$ python -q
>>> import numpy as np
>>> import numpy.linalg as la
>>> np.set_printoptions(precision=1, suppress=True, linewidth=200, floatmode="fixed")
>>> B = np.array([[0]])
>>> basis = np.array([[8]])
>>> feats = np.block([[B, np.zeros((1, 1))], [np.zeros((1, 1)), basis]])
>>> print(feats)
[[0.0 0.0]
 [0.0 8.0]]
>>> U, sig, Vt = la.svd(feats)
>>> V = Vt[:(sig > 1e-8).sum()]
>>> rng = np.random.default_rng(444951)
>>> x = feats[1] + -1 * feats[0] + rng.integers(2) * np.eye(2)[1]
>>> print(x)
[0.0 9.0]
>>> print(np.diag(V.T @ V))
[0.0 1.0]
>>> print(V.T @ V)
[[0.0 0.0]
 [0.0 1.0]]
>>> print(la.matrix_rank(np.vstack([feats, x])))
1
>>> print(np.argsort(-la.norm(feats, axis=0).round(6), kind="stable")[:3])
[1 0]
>>> print([round(float(x), 1) for x in la.svd(feats, compute_uv=False)[:3]])
[8.0, 0.0]
>>> print(np.round(la.norm(feats, 2) / la.norm(feats), 1))
1.0
>>> print(la.matrix_rank(feats, rtol=0.1))
1
>>> K = np.array([[0.2, 1.4, 0.7, 0.0],
...     [0.0, -1.2, 0.7, -0.1],
...     [-0.2, -0.4, -0.7, 1.5]])
>>> K[:, 1] *= 10
>>> print(K)
[[  0.2  14.0   0.7   0.0]
 [  0.0 -12.0   0.7  -0.1]
 [ -0.2  -4.0  -0.7   1.5]]
>>> U, sig, Vt = la.svd(K)
>>> print(np.argmax(sig[:-1] / (sig[1:] + 1e-6)) + 1)
1
>>> print(sig)
[18.9  1.7  0.8]
>>> B = U[:, :1] @ np.diag(sig[:1]) @ Vt[:1]
>>> print(round(la.norm(K - B, 2), 1), round(float(sig[1]), 1))
1.7 1.7
>>> print(B.round(1) + 0)
[[  0.1  14.0   0.2  -0.2]
 [ -0.1 -12.0  -0.1   0.2]
 [  0.0  -4.0   0.0   0.1]]
>>> print(round(la.norm(K - B) / la.norm(K), 1))
0.1
>>> f, r1 = K[2], K[0]
>>> print(np.round(f @ r1, 1))
-56.5
>>> pr = (f @ r1) / (f @ f) * f
>>> print(pr)
[ 0.6 12.0  2.1 -4.5]
>>> print(r1 - pr)
[-0.4  2.0 -1.4  4.5]
>>> print(la.matrix_rank(K, rtol=0.1))
1
>>> print(la.cond(K) > 100)
False
>>> print(np.argsort(-la.norm(K, axis=0).round(6), kind="stable")[:3])
[1 3 2]
